% ipython --no-banner

In [1]: import numpy as np

In [2]: from numpy import linalg as LA

In [3]: np.set_printoptions(precision=2, suppress=True, linewidth=120)

In [4]: B = np.array([[-2, -1, 0], [-3, -3, -3]])

In [5]: mat = B.T @ B

In [6]: mat
Out[6]: 
array([[13, 11,  9],
       [11, 10,  9],
       [ 9,  9,  9]])

In [7]: LA.lstsq(mat[:-1].T, mat[-1])[2]
Out[7]: np.int32(2)

In [8]: np.round(np.trace(LA.pinv(mat) @ mat), 2)
Out[8]: np.float64(2.0)

In [9]: print(mat @ LA.pinv(mat) @ mat)
[[13. 11.  9.]
 [11. 10.  9.]
 [ 9.  9.  9.]]

In [10]: rng = np.random.default_rng(6608)

In [11]: idx = rng.permutation(3)

In [12]: idx
Out[12]: array([0, 1, 2])

In [13]: B = mat[idx][:, idx]

In [14]: round(float(LA.det(B)), 2), round(float(LA.det(mat[idx])), 2)
Out[14]: (-0.0, -0.0)

In [15]: print(np.trace(B))
32

In [16]: B
Out[16]: 
array([[13, 11,  9],
       [11, 10,  9],
       [ 9,  9,  9]])

In [17]: round(LA.det(mat.T), 2)
Out[17]: np.float64(-0.0)

In [18]: np.round(np.poly(mat), 2) + 0
Out[18]: array([  1., -32.,  54.,   0.])

In [19]: np.kron(np.eye(2, dtype=int), mat)
Out[19]: 
array([[13, 11,  9,  0,  0,  0],
       [11, 10,  9,  0,  0,  0],
       [ 9,  9,  9,  0,  0,  0],
       [ 0,  0,  0, 13, 11,  9],
       [ 0,  0,  0, 11, 10,  9],
       [ 0,  0,  0,  9,  9,  9]])

In [20]: round(float(LA.det(2 * mat)), 2), round(float(LA.det(mat)), 2)
Out[20]: (-0.0, -0.0)

In [21]: np.round(LA.eigvals(mat), 2) + 0
Out[21]: array([30.21,  1.79,  0.  ])

In [22]: print(np.einsum("ii->", mat))
32

In [23]: np.einsum("ij,ji->", mat, mat)
Out[23]: np.int64(916)

In [24]: np.round(LA.det(mat[::-1]), 2)
Out[24]: np.float64(0.0)

In [25]: [round(float(x), 2) for x in LA.svd(mat, compute_uv=False)[:3]]
Out[25]: [30.21, 1.79, 0.0]

In [26]: LA.matrix_rank(mat, rtol=0.1)
Out[26]: np.int64(1)

In [27]: A = np.load("sample17.npy")

In [28]: A
Out[28]: 
array([[-1,  1,  0,  0],
       [ 2,  0,  0,  0],
       [ 0,  0, -1,  1],
       [ 0,  0,  2,  0]])

In [29]: print(A @ A)
[[ 3 -1  0  0]
 [-2  2  0  0]
 [ 0  0  3 -1]
 [ 0  0 -2  2]]

In [30]: (A != 0).astype(int)
Out[30]: 
array([[1, 1, 0, 0],
       [1, 0, 0, 0],
       [0, 0, 1, 1],
       [0, 0, 1, 0]])

In [31]: round(LA.det(A), 2)
Out[31]: np.float64(4.0)

In [32]: idx = rng.permutation(4)

In [33]: idx
Out[33]: array([3, 1, 0, 2])

In [34]: B = A[idx][:, idx]

In [35]: print(B)
[[ 0  0  0  2]
 [ 0  0  2  0]
 [ 0  1 -1  0]
 [ 1  0  0 -1]]

In [36]: np.sort(np.abs(LA.eigvals(B)))
Out[36]: array([1., 1., 2., 2.])

In [37]: print(np.allclose(B, A))
False

In [38]: ev, V = LA.eig(A)

In [39]: print(ev)
[-2.  1. -2.  1.]

In [40]: A @ V[:, 0] - ev[0] * V[:, 0]
Out[40]: array([0., 0., 0., 0.])

In [41]: np.prod(ev)
Out[41]: np.float64(4.0)

In [42]: np.einsum("ii->", A)
Out[42]: np.int64(-2)

In [43]: round(LA.det(A[::-1]), 2)
Out[43]: np.float64(4.0)

In [44]: np.round(LA.det(A.T), 2)
Out[44]: np.float64(4.0)

In [45]: np.einsum("ij,ji->", A, A)
Out[45]: np.int64(10)

In [46]: B = np.array([[1, 9, 4], [9, 5, 2]])

In [47]: W2 = np.kron(B, A)

In [48]: W2.shape
Out[48]: (8, 12)

In [49]: J = np.array([[-0.7, -0.6, 0.4],
    ...:     [1.5, -0.7, -1.0],
    ...:     [-1.2, -1.6, 0.2],
    ...:     [-1.1, 0.4, -0.1],
    ...:     [-0.5, 1.9, 0.2],
    ...:     [-0.5, 0.1, 1.2]])

In [50]: J[3] = J[4] + 0.02 * rng.normal(size=3)

In [51]: J
Out[51]: 
array([[-0.7 , -0.6 ,  0.4 ],
       [ 1.5 , -0.7 , -1.  ],
       [-1.2 , -1.6 ,  0.2 ],
       [-0.52,  1.9 ,  0.22],
       [-0.5 ,  1.9 ,  0.2 ],
       [-0.5 ,  0.1 ,  1.2 ]])

In [52]: x0 = np.array([2, 2, 1])

In [53]: h = np.maximum(J @ x0, 0)

In [54]: np.flatnonzero(h > 1e-9)
Out[54]: array([1, 3, 4, 5])

In [55]: print(J * (h > 1e-9)[:, None])
[[-0.   -0.    0.  ]
 [ 1.5  -0.7  -1.  ]
 [-0.   -0.    0.  ]
 [-0.52  1.9   0.22]
 [-0.5   1.9   0.2 ]
 [-0.5   0.1   1.2 ]]

In [56]: J.T @ h
Out[56]: array([-2.35, 11.01,  1.13])

In [57]: print(h)
[0.   0.6  0.   2.99 3.   0.4 ]

In [58]: hat = J @ LA.solve(J.T @ J, J.T)

In [59]: LA.matrix_rank(np.eye(6) - hat)
Out[59]: np.int64(3)

In [60]: np.round((np.eye(6) - hat) @ J, 2) + 0
Out[60]: 
array([[0., 0., 0.],
       [0., 0., 0.],
       [0., 0., 0.],
       [0., 0., 0.],
       [0., 0., 0.],
       [0., 0., 0.]])

In [61]: print(hat @ J[:, 0])
[-0.7   1.5  -1.2  -0.52 -0.5  -0.5 ]

In [62]: W = np.array([[-3, 3, -1, 0, 0], [-2, 3, 2, 1, -3], [2, 3, 0, 0, 0]])

In [63]: c = np.array([3, 3, 2, 2, 2])

In [64]: H = np.maximum(J @ W + c, 0)

In [65]: LA.matrix_rank(H)
Out[65]: np.int64(5)

In [66]: (H > 0).mean(axis=0)
Out[66]: array([0.83, 0.83, 0.67, 1.  , 0.67])

In [67]: W2 = np.array([[-2, -2, 1], [-2, -1, 2], [0, 0, -1], [1, -1, 0], [1, -2, 1]])

In [68]: print((H @ W2).round(6).argmax(axis=1))
[2 2 2 2 2 2]

In [69]: O, _ = LA.qr(np.array([[-0.1, 0.1, 0.2],
    ...:     [-0.3, 0.5, -2.7],
    ...:     [0.0, -1.5, -0.3],
    ...:     [0.1, 0.4, 2.1]]))

In [70]: W0 = O @ O.T

In [71]: W0
Out[71]: 
array([[ 0.63,  0.25,  0.16,  0.38],
       [ 0.25,  0.83, -0.11, -0.26],
       [ 0.16, -0.11,  0.93, -0.16],
       [ 0.38, -0.26, -0.16,  0.61]])

In [72]: # null space of dimension 1

In [73]: idx = rng.permutation(4)

In [74]: idx
Out[74]: array([0, 3, 1, 2])

In [75]: B = W0[idx][:, idx]

In [76]: print(np.round(np.sort(np.abs(LA.eigvals(B))), 2) + 0)
[0. 1. 1. 1.]

In [77]: B
Out[77]: 
array([[ 0.63,  0.38,  0.25,  0.16],
       [ 0.38,  0.61, -0.26, -0.16],
       [ 0.25, -0.26,  0.83, -0.11],
       [ 0.16, -0.16, -0.11,  0.93]])

In [78]: hat = np.triu(np.array([[-2, -7, -1, 9], [-4, -5, 0, 7], [-6, 2, 8, -7], [-4, -5, 8, -5]]), 1) + np.eye(4)

In [79]: B = hat @ W0 @ LA.inv(hat)

In [80]: round(np.trace(B), 2), round(np.trace(W0), 2)
Out[80]: (np.float64(3.0), np.float64(3.0))

In [81]: print(LA.matrix_rank(B))
3

In [82]: [round(float(x), 2) for x in LA.svd(W0, compute_uv=False)[:3]]
Out[82]: [1.0, 1.0, 1.0]

In [83]: Uu, sig, VT = LA.svd(W0)

In [84]: sig.round(2) + 0
Out[84]: array([1., 1., 1., 0.])

In [85]: np.argmax(sig[:-1] / (sig[1:] + 1e-6)) + 1
Out[85]: np.int64(3)

In [86]: B = Uu[:, :3] @ np.diag(sig[:3]) @ VT[:3]

In [87]: print(round(LA.norm(W0 - B) / LA.norm(W0), 2))
0.0

In [88]: np.round(LA.norm(W0 - B, 2), 2), round(float(sig[3]), 2)
Out[88]: (np.float64(0.0), 0.0)

In [89]: round(np.abs(W0 - B).max(), 2)
Out[89]: np.float64(0.0)

In [90]: LA.matrix_rank(W0, rtol=0.05)
Out[90]: np.int64(3)

In [91]: LA.matrix_rank(B)
Out[91]: np.int64(3)

In [92]: print(B)
[[ 0.63  0.25  0.16  0.38]
 [ 0.25  0.83 -0.11 -0.26]
 [ 0.16 -0.11  0.93 -0.16]
 [ 0.38 -0.26 -0.16  0.61]]

In [93]: rk = LA.matrix_rank(B)

In [94]: print(rk)
3

In [95]: N = LA.svd(B)[2][rk:].T

In [96]: N.shape
Out[96]: (4, 1)

In [97]: N @ N.T
Out[97]: 
array([[ 0.37, -0.25, -0.16, -0.38],
       [-0.25,  0.17,  0.11,  0.26],
       [-0.16,  0.11,  0.07,  0.16],
       [-0.38,  0.26,  0.16,  0.39]])

In [98]: np.allclose(B @ N, 0)
Out[98]: True

In [99]: [int(LA.matrix_rank(B[:i])) for i in range(1, len(B) + 1)]
Out[99]: [1, 2, 3, 3]

In [100]: np.round(B @ N, 2) + 0
Out[100]: 
array([[0.],
       [0.],
       [0.],
       [0.]])

In [101]: [int(LA.matrix_rank(B[:, :j + 1])) for j in range(4)]
Out[101]: [1, 2, 3, 3]

In [102]: X = np.loadtxt("x.csv", delimiter=",")

In [103]: X
Out[103]: 
array([[0., 0., 0., 1.],
       [0., 0., 0., 1.],
       [0., 0., 0., 0.],
       [1., 1., 0., 0.]])

In [104]: # row 1 repeats row 0

In [105]: print([round(float(x), 2) for x in LA.svd(X, compute_uv=False)[:3]])
[1.41, 1.41, 0.0]

In [106]: print(np.argsort(-LA.norm(X, axis=0).round(6), kind="stable")[:3])
[3 0 1]

In [107]: Uu, sig, VT = LA.svd(X)

In [108]: np.argmax(sig[:-1] / (sig[1:] + 1e-6)) + 1
Out[108]: np.int64(2)

In [109]: B = Uu[:, :2] @ np.diag(sig[:2]) @ VT[:2]

In [110]: LA.matrix_rank(B)
Out[110]: np.int64(2)

In [111]: Uu, sig, VT = LA.svd(X)

In [112]: V = VT[:(sig > 1e-8).sum()]

In [113]: x0 = X[2] + 5 * X[0] + rng.integers(2) * np.eye(4)[0]

In [114]: x0
Out[114]: array([1., 0., 0., 5.])

In [115]: np.diag(V.T @ V)
Out[115]: array([0.5, 0.5, 0. , 1. ])

In [116]: print(np.allclose(V.T @ V @ x0, x0))
False

In [117]: K = np.loadtxt("run12.csv", delimiter=",")

In [118]: K
Out[118]: 
array([[0.2 , 0.28, 0.28],
       [0.28, 0.4 , 0.4 ],
       [0.28, 0.4 , 0.4 ]])

In [119]: # rank 1

In [120]: W = np.array([[0, 2, 1, 1, 1, 2], [0, 2, 2, -2, -1, 0], [-2, -3, 3, -1, -3, 3]])

In [121]: c = np.array([3, -3, 3, 0, 1, 1])

In [122]: H = np.maximum(K @ W + c, 0)

In [123]: LA.matrix_rank(H)
Out[123]: np.int64(2)

In [124]: H
Out[124]: 
array([[2.43, 0.  , 4.63, 0.  , 0.07, 2.26],
       [2.2 , 0.  , 5.28, 0.  , 0.  , 2.76],
       [2.2 , 0.  , 5.28, 0.  , 0.  , 2.76]])

In [125]: W2 = np.array([[0, -5, -3],
     ...:     [1, -3, -5],
     ...:     [-5, -3, 0],
     ...:     [1, -5, 2],
     ...:     [2, 0, 5],
     ...:     [4, -5, 4]])

In [126]: (H @ W2).round(6).argmax(axis=1)
Out[126]: array([2, 2, 2])

In [127]: W @ W2
Out[127]: 
array([[  8, -24,   5],
       [-12,  -2, -19],
       [-13,   0,  16]])

In [128]: m1 = np.loadtxt("out9.csv", delimiter=",")

In [129]: m1
Out[129]: 
array([[ 0.3 ,  0.2 , -0.16, -0.3 , -0.23],
       [ 0.2 ,  0.13, -0.1 , -0.2 , -0.15],
       [-0.16, -0.1 ,  0.09,  0.16,  0.12],
       [-0.3 , -0.2 ,  0.16,  0.3 ,  0.23],
       [-0.23, -0.15,  0.12,  0.23,  0.18]])

In [130]: # projection: eigenvalues are 0 or 1

In [131]: np.round(LA.eigvals(m1), 2) + 0
Out[131]: array([0.+0.j, 1.+0.j, 0.+0.j, 0.+0.j, 0.+0.j])

In [132]: np.round(LA.det(m1.T), 2)
Out[132]: np.float64(0.0)

In [133]: np.round(LA.det(2 * m1), 2), np.round(LA.det(m1), 2)
Out[133]: (np.float64(0.0), np.float64(0.0))

In [134]: np.einsum("ij,ji->", m1, m1)
Out[134]: np.float64(1.0)

In [135]: np.einsum("ii->", m1)
Out[135]: np.float64(1.0)

In [136]: print(np.round(np.poly(m1), 2) + 0)
[ 1. -1.  0.  0.  0.  0.]

In [137]: np.kron(np.eye(2, dtype=int), m1)
Out[137]: 
array([[ 0.3 ,  0.2 , -0.16, -0.3 , -0.23,  0.  ,  0.  , -0.  , -0.  , -0.  ],
       [ 0.2 ,  0.13, -0.1 , -0.2 , -0.15,  0.  ,  0.  , -0.  , -0.  , -0.  ],
       [-0.16, -0.1 ,  0.09,  0.16,  0.12, -0.  , -0.  ,  0.  ,  0.  ,  0.  ],
       [-0.3 , -0.2 ,  0.16,  0.3 ,  0.23, -0.  , -0.  ,  0.  ,  0.  ,  0.  ],
       [-0.23, -0.15,  0.12,  0.23,  0.18, -0.  , -0.  ,  0.  ,  0.  ,  0.  ],
       [ 0.  ,  0.  , -0.  , -0.  , -0.  ,  0.3 ,  0.2 , -0.16, -0.3 , -0.23],
       [ 0.  ,  0.  , -0.  , -0.  , -0.  ,  0.2 ,  0.13, -0.1 , -0.2 , -0.15],
       [-0.  , -0.  ,  0.  ,  0.  ,  0.  , -0.16, -0.1 ,  0.09,  0.16,  0.12],
       [-0.  , -0.  ,  0.  ,  0.  ,  0.  , -0.3 , -0.2 ,  0.16,  0.3 ,  0.23],
       [-0.  , -0.  ,  0.  ,  0.  ,  0.  , -0.23, -0.15,  0.12,  0.23,  0.18]])

In [138]: B = np.array([[0, 2], [2, 2], [1, 1], [2, 2], [0, 2]])

In [139]: np.einsum("ij,ij->i", m1, m1)
Out[139]: array([0.3 , 0.13, 0.09, 0.3 , 0.18])

In [140]: LA.matrix_rank(np.vstack([m1, B.T]))
Out[140]: np.int64(3)

In [141]: np.einsum("ij->j", m1)
Out[141]: array([-0.2 , -0.13,  0.1 ,  0.2 ,  0.15])

In [142]: idx = rng.permutation(5)

In [143]: idx
Out[143]: array([3, 4, 1, 0, 2])

In [144]: B = m1[idx][:, idx]

In [145]: np.diag(B)
Out[145]: array([0.3 , 0.18, 0.13, 0.3 , 0.09])

In [146]: B
Out[146]: 
array([[ 0.3 ,  0.23, -0.2 , -0.3 ,  0.16],
       [ 0.23,  0.18, -0.15, -0.23,  0.12],
       [-0.2 , -0.15,  0.13,  0.2 , -0.1 ],
       [-0.3 , -0.23,  0.2 ,  0.3 , -0.16],
       [ 0.16,  0.12, -0.1 , -0.16,  0.09]])

In [147]: np.allclose(B, m1)
Out[147]: False

In [148]: rk = LA.matrix_rank(m1)

In [149]: rk
Out[149]: np.int64(1)

In [150]: N = LA.svd(m1)[2][rk:].T

In [151]: np.allclose(m1 @ N, 0)
Out[151]: True

In [152]: print([int(LA.matrix_rank(np.delete(m1, i, axis=0))) for i in range(5)])
[1, 1, 1, 1, 1]

In [153]: B = np.array([[2, 1, -5, -5], [4, 1, -3, -1], [-5, -5, 3, 5], [-3, 3, -3, -3]])

In [154]: E = B + B.T

In [155]: E
Out[155]: 
array([[  4,   5, -10,  -8],
       [  5,   2,  -8,   2],
       [-10,  -8,   6,   2],
       [ -8,   2,   2,  -6]])

In [156]: round(LA.eigvalsh(E).min(), 2)
Out[156]: np.float64(-11.86)
